% python3 -q
>>> import numpy as np
>>> import numpy.linalg as la
>>> np.set_printoptions(suppress=True, linewidth=120)
>>> M = np.load("case9.npy")
>>> M
array([[-0.013, -0.106, -0.546, -0.823],
       [-0.243,  0.141,  3.619,  5.988],
       [ 0.004,  0.042,  0.742,  1.273],
       [-0.085,  0.103,  3.237,  4.256],
       [-0.166, -0.035, -1.548, -2.317],
       [ 0.02 ,  0.046, -0.712, -1.223],
       [-0.017, -0.034,  2.415,  3.494],
       [-0.054,  0.032,  2.687,  4.057],
       [ 0.098,  0.032,  1.471,  2.108],
       [ 0.011, -0.026,  3.308,  4.586],
       [ 0.006,  0.12 ,  0.566,  0.658],
       [ 0.081, -0.007, -2.418, -3.574],
       [ 0.22 , -0.007,  0.775,  0.996],
       [-0.034, -0.093,  5.24 ,  7.955],
       [ 0.041, -0.081,  0.325,  0.527],
       [ 0.001,  0.031, -1.061, -1.697],
       [ 0.087,  0.127, -1.996, -2.857]])
>>> x0 = np.array([-2, -1, 1, 1])
>>> rhs = M @ x0
>>> np.round(la.pinv(M) @ M, 3) + 0
array([[1., 0., 0., 0.],
       [0., 1., 0., 0.],
       [0., 0., 1., 0.],
       [0., 0., 0., 1.]])
>>> rng = np.random.default_rng(4171)
>>> rhs = rhs + 0.1 * rng.normal(size=17)
>>> rhs.round(3)
array([-1.262, 10.018,  2.051,  7.464, -3.547, -1.892,  5.796,  6.909,  3.288,  7.868,  1.006, -6.029,  1.319, 13.297,
        1.017, -2.736, -4.996])
>>> beta, *_ = la.lstsq(M, rhs)
>>> np.round(la.norm(rhs - M @ beta), 3)
np.float64(0.329)
>>> beta.round()
array([-2., -1.,  1.,  1.])
